$ ipython --no-banner

In [1]: import numpy as np

In [2]: import numpy.linalg as la

In [3]: np.set_printoptions(suppress=True, linewidth=200)

In [4]: arr = np.cumsum(np.array([[3, -1, 3, -1],
   ...:     [2, 0, -1, -3],
   ...:     [1, -2, 4, -4],
   ...:     [-3, 1, 0, 2],
   ...:     [-2, -3, 5, 1],
   ...:     [1, 0, -1, -4],
   ...:     [-5, 1, 1, -2],
   ...:     [2, 1, 5, 1],
   ...:     [5, -4, 5, -2],
   ...:     [-4, 0, 1, 4],
   ...:     [-4, -1, 3, 1],
   ...:     [3, 2, 0, 0],
   ...:     [2, -3, 5, -2],
   ...:     [0, -4, 0, -4],
   ...:     [2, -4, 4, -4],
   ...:     [-1, 0, -3, 5],
   ...:     [-5, 0, 3, 4],
   ...:     [-3, 1, -2, 5],
   ...:     [1, -3, -1, -3],
   ...:     [1, 4, -4, 0],
   ...:     [5, -3, 4, 2],
   ...:     [0, -5, 1, -3],
   ...:     [1, -2, 0, -1],
   ...:     [-5, -2, 5, -2]]), axis=0)

In [5]: arr
Out[5]: 
array([[  3,  -1,   3,  -1],
       [  5,  -1,   2,  -4],
       [  6,  -3,   6,  -8],
       [  3,  -2,   6,  -6],
       [  1,  -5,  11,  -5],
       [  2,  -5,  10,  -9],
       [ -3,  -4,  11, -11],
       [ -1,  -3,  16, -10],
       [  4,  -7,  21, -12],
       [  0,  -7,  22,  -8],
       [ -4,  -8,  25,  -7],
       [ -1,  -6,  25,  -7],
       [  1,  -9,  30,  -9],
       [  1, -13,  30, -13],
       [  3, -17,  34, -17],
       [  2, -17,  31, -12],
       [ -3, -17,  34,  -8],
       [ -6, -16,  32,  -3],
       [ -5, -19,  31,  -6],
       [ -4, -15,  27,  -6],
       [  1, -18,  31,  -4],
       [  1, -23,  32,  -7],
       [  2, -25,  32,  -8],
       [ -3, -27,  37, -10]])

In [6]: cen = arr - arr.mean(axis=0)

In [7]: left, sv, Vh = la.svd(cen, full_matrices=False)

In [8]: np.abs(Vh[0]).argmax()
Out[8]: np.int64(2)

In [9]: np.round(sv ** 2 / (sv ** 2).sum(), 4)
Out[9]: array([0.8594, 0.067 , 0.0545, 0.019 ])

In [10]: (np.sign(left[:, 0]) == np.sign(left[0, 0])).astype(int)
Out[10]: array([1, 1, 1, 1, 1, 1, 1, 1, 1, 1, 0, 1, 0, 0, 0, 0, 0, 0, 0, 0, 0, 0, 0, 0])

In [11]: np.searchsorted(np.cumsum(sv ** 2) / (sv ** 2).sum(), 0.9) + 1
Out[11]: np.int64(2)

In [12]: np.round(Vh[0] * np.sign(Vh[0, np.abs(Vh[0]).argmax()]), 4)
Out[12]: array([-0.1154, -0.5515,  0.8222, -0.081 ])

In [13]: round(float((sv ** 2).sum() ** 2 / (sv ** 4).sum()), 4)
Out[13]: 1.3397

In [14]: hat = arr @ la.solve(arr.T @ arr, arr.T)

In [15]: round(float(np.trace(hat)), 4)
Out[15]: 4.0

In [16]: np.round(hat @ arr[:, 0], 4) + 0
Out[16]: array([ 3.,  5.,  6.,  3.,  1.,  2., -3., -1.,  4.,  0., -4., -1.,  1.,  1.,  3.,  2., -3., -6., -5., -4.,  1.,  1.,  2., -3.])

In [17]: np.allclose(hat @ hat, hat)
Out[17]: True

In [18]: la.matrix_rank(np.eye(24) - hat)
Out[18]: np.int64(20)

In [19]: T = np.stack([arr, 2 * arr, arr[::-1]])

In [20]: np.einsum("bij,cij->bc", T, T)
Out[20]: 
array([[21527, 43054, 13132],
       [43054, 86108, 26264],
       [13132, 26264, 21527]])

In [21]: T.shape
Out[21]: (3, 24, 4)

In [22]: np.round(la.norm(T, axis=(1, 2)), 4)
Out[22]: array([146.7208, 293.4416, 146.7208])

In [23]: E = np.load("a.npy")

In [24]: E
Out[24]: 
array([[0, 0, 3, 2],
       [0, 4, 1, 4],
       [3, 1, 4, 3],
       [2, 4, 3, 0]])

In [25]: # equal to its transpose

In [26]: round(la.eigvalsh(E).min(), 4)
Out[26]: np.float64(-3.4288)

In [27]: evals, evecs = la.eig(E)

In [28]: np.round(E @ evecs[:, 0] - evals[0] * evecs[:, 0], 4) + 0
Out[28]: array([0., 0., 0., 0.])

In [29]: evals.round(4)
Out[29]: array([ 8.9727,  3.9408, -1.4846, -3.4288])

In [30]: np.round(np.sort(la.eigvals(la.inv(E))), 4)
Out[30]: array([-0.6736, -0.2916,  0.1114,  0.2538])

In [31]: J = np.loadtxt("case4.csv", delimiter=",")

In [32]: J
Out[32]: 
array([[-1.404 , -2.2754,  0.9764, -0.9477],
       [-1.6273,  2.0822,  0.0956,  1.4168],
       [-1.3348, -2.5478,  0.6893,  0.5021],
       [ 1.538 ,  0.1856,  2.1794,  1.3602],
       [-1.5013, -1.9881,  0.0151, -1.6713],
       [ 1.8998,  1.5149,  1.6325, -0.6562],
       [-0.3257, -0.1951,  2.8724, -0.778 ],
       [-2.1905, -1.0321,  1.189 , -1.3125],
       [-0.8052, -0.6966,  1.381 ,  2.4412],
       [-0.8781, -1.2686, -0.9484,  2.3917],
       [ 0.7144,  0.0692, -1.3324, -2.5903],
       [-0.453 ,  2.3985, -1.7405, -0.1135],
       [ 0.8076,  0.0301, -2.3725,  1.6487],
       [-0.2027,  2.6574, -1.0832,  0.8508],
       [ 2.0641, -1.6635,  1.1174, -0.8505],
       [-0.9358,  0.6652,  1.1659,  2.5144],
       [-1.4717,  0.1261,  0.7364,  2.5052],
       [ 1.4905,  2.278 ,  0.521 ,  1.1479],
       [-0.0147,  0.5978, -1.5445,  2.5014],
       [ 2.475 ,  0.5994, -0.9956, -1.2345],
       [ 2.3067,  0.8918, -1.6439,  0.4259],
       [-0.8139,  0.4074, -0.9459, -2.6976],
       [ 1.8592, -0.3255, -1.2753, -1.9521],
       [-1.2946, -0.1935,  0.6497,  2.62  ],
       [ 1.4391, -1.4616, -2.038 , -0.7994]])

In [33]: vec = np.array([2, -1, 0, -1])

In [34]: y = J @ vec

In [35]: np.round(la.lstsq(J, y)[0], 4) + 0
Out[35]: array([ 2., -1.,  0., -1.])

In [36]: rng = np.random.default_rng(259)

In [37]: y = y + 0.05 * rng.normal(size=25)

In [38]: y.round(4)
Out[38]: 
array([ 0.5073, -6.7296, -0.6212,  1.5583,  0.6106,  2.8843,  0.3773, -2.0943, -3.3306, -2.8618,  3.9799, -3.1868, -0.0282, -3.8848,  6.6407, -5.0115, -5.5636, -0.3185, -3.2019,  5.5429,  3.3828,
        0.7196,  6.0232, -5.0176,  5.137 ])

In [39]: coef, *_ = la.lstsq(J, y)

In [40]: [round(float(la.norm(la.solve(J.T @ J + lam * np.eye(4), J.T @ y))), 2) for lam in (0, 1, 10, 100)]
Out[40]: [2.45, 2.4, 2.05, 0.92]

In [41]: gram = np.cov(J, rowvar=False)

In [42]: np.argsort(-J.std(axis=0).round(6), kind="stable")
Out[42]: array([3, 0, 1, 2])

In [43]: gram.round(4)
Out[43]: 
array([[ 2.1303,  0.4855, -0.5149, -0.6   ],
       [ 0.4855,  2.1103, -0.3991,  0.5067],
       [-0.5149, -0.3991,  2.0628,  0.2999],
       [-0.6   ,  0.5067,  0.2999,  2.9912]])

In [44]: np.round(np.corrcoef(J.T), 4)
Out[44]: 
array([[ 1.    ,  0.229 , -0.2456, -0.2377],
       [ 0.229 ,  1.    , -0.1913,  0.2017],
       [-0.2456, -0.1913,  1.    ,  0.1207],
       [-0.2377,  0.2017,  0.1207,  1.    ]])

In [45]: np.round(np.corrcoef(J[:, 3], J[:, 0])[0, 1], 4)
Out[45]: np.float64(-0.2377)

In [46]: hat = J @ la.solve(J.T @ J, J.T)

In [47]: round(np.trace(hat), 4)
Out[47]: np.float64(4.0)

In [48]: cen = J - J.mean(axis=0)

In [49]: left, sv, Vh = la.svd(cen, full_matrices=False)

In [50]: la.matrix_rank(cen)
Out[50]: np.int64(4)

In [51]: np.abs(left[:, 0]).argmax()
Out[51]: np.int64(22)

In [52]: other = np.c_[J[:, :1] @ np.array([[-2]]), np.array([3, 1, 0, 0, 0, 2, 2, 1, 2, 3, 1, 2, 0, 0, 2, 1, 2, 3, 0, 1, 1, 3, 0, 1, 1])]

In [53]: other
Out[53]: 
array([[ 2.808 ,  3.    ],
       [ 3.2546,  1.    ],
       [ 2.6696,  0.    ],
       [-3.076 ,  0.    ],
       [ 3.0026,  0.    ],
       [-3.7996,  2.    ],
       [ 0.6514,  2.    ],
       [ 4.381 ,  1.    ],
       [ 1.6104,  2.    ],
       [ 1.7562,  3.    ],
       [-1.4288,  1.    ],
       [ 0.906 ,  2.    ],
       [-1.6152,  0.    ],
       [ 0.4054,  0.    ],
       [-4.1282,  2.    ],
       [ 1.8716,  1.    ],
       [ 2.9434,  2.    ],
       [-2.981 ,  3.    ],
       [ 0.0294,  0.    ],
       [-4.95  ,  1.    ],
       [-4.6134,  1.    ],
       [ 1.6278,  3.    ],
       [-3.7184,  0.    ],
       [ 2.5892,  1.    ],
       [-2.8782,  1.    ]])

In [54]: np.round(la.lstsq(J, other[:, 0])[0], 4) + 0
Out[54]: array([-2.,  0.,  0.,  0.])

In [55]: np.round(la.norm(other - J @ la.lstsq(J, other)[0], axis=0), 4) + 0
Out[55]: array([0.    , 8.1415])

In [56]: la.matrix_rank(np.c_[J, other])
Out[56]: np.int64(5)

In [57]: m1 = np.load("w.npy")

In [58]: m1
Out[58]: 
array([[ 1, -1,  1],
       [ 1,  0,  0],
       [ 1,  1,  1],
       [ 1,  2,  4],
       [ 1,  3,  9]])

In [59]: hat = m1 @ la.solve(m1.T @ m1, m1.T)

In [60]: np.allclose(hat @ hat, hat)
Out[60]: True

In [61]: data = np.array([[1.0, -2.0, -1.0, 2.0, -2.0],
    ...:     [-2.0, -1.0, -1.0, -1.0, -1.0],
    ...:     [0.0, 0.0, 0.0, 0.0, 2.0],
    ...:     [0.0, 0.0, 0.0, 0.0, 1.0],
    ...:     [0.0, 0.0, 0.0, 2.0, 1.0]])

In [62]: # rows and columns are dependent

In [63]: np.argsort(-la.norm(data, axis=0).round(6), kind="stable")[:3]
Out[63]: array([4, 3, 0])

In [64]: other = data / la.norm(data, axis=1, keepdims=True)

In [65]: gram = other @ other.T

In [66]: (np.abs(gram) > 0.9).astype(int)
Out[66]: 
array([[1, 0, 0, 0, 0],
       [0, 1, 0, 0, 0],
       [0, 0, 1, 1, 0],
       [0, 0, 1, 1, 0],
       [0, 0, 0, 0, 1]])

In [67]: left, sv, Vh = la.svd(data)

In [68]: evecs = Vh[:(sv > 1e-8).sum()]

In [69]: vec = data[2] + -2 * data[3] + rng.integers(2) * np.eye(5)[3]

In [70]: vec
Out[70]: array([0., 0., 0., 0., 0.])

In [71]: np.round(evecs.T @ evecs, 4) + 0
Out[71]: 
array([[ 0.9714, -0.0857,  0.1429,  0.    ,  0.    ],
       [-0.0857,  0.7429,  0.4286,  0.    ,  0.    ],
       [ 0.1429,  0.4286,  0.2857,  0.    ,  0.    ],
       [ 0.    ,  0.    ,  0.    ,  1.    ,  0.    ],
       [ 0.    ,  0.    ,  0.    ,  0.    ,  1.    ]])

In [72]: np.round(np.diag(evecs.T @ evecs), 4)
Out[72]: array([0.9714, 0.7429, 0.2857, 1.    , 1.    ])

In [73]: left, sv, Vh = la.svd(data)

In [74]: sv.round(4) + 0
Out[74]: array([4.0304, 3.2972, 1.9637, 1.0139, 0.    ])

In [75]: np.argmax(sv[:-1] / (sv[1:] + 1e-6)) + 1
Out[75]: np.int64(4)

In [76]: other = left[:, :4] @ np.diag(sv[:4]) @ Vh[:4]

In [77]: la.matrix_rank(other)
Out[77]: np.int64(4)

In [78]: round(float(np.abs(data - other).max()), 4)
Out[78]: 0.0

In [79]: round(la.norm(data - other) / la.norm(data), 4)
Out[79]: np.float64(0.0)

In [80]: np.round(la.norm(data - other, 2), 4), round(float(sv[4]), 4)
Out[80]: (np.float64(0.0), 0.0)

In [81]: other.round(4) + 0
Out[81]: 
array([[ 1., -2., -1.,  2., -2.],
       [-2., -1., -1., -1., -1.],
       [ 0.,  0.,  0.,  0.,  2.],
       [ 0.,  0.,  0.,  0.,  1.],
       [ 0.,  0.,  0.,  2.,  1.]])

In [82]: f, g = data[3], data[1]

In [83]: f @ g
Out[83]: np.float64(-1.0)

In [84]: pr = (f @ g) / (f @ f) * f

In [85]: la.matrix_rank(np.outer(f, g))
Out[85]: np.int64(1)

In [86]: (g - pr) @ f
Out[86]: np.float64(0.0)

In [87]: pr
Out[87]: array([-0., -0., -0., -0., -1.])
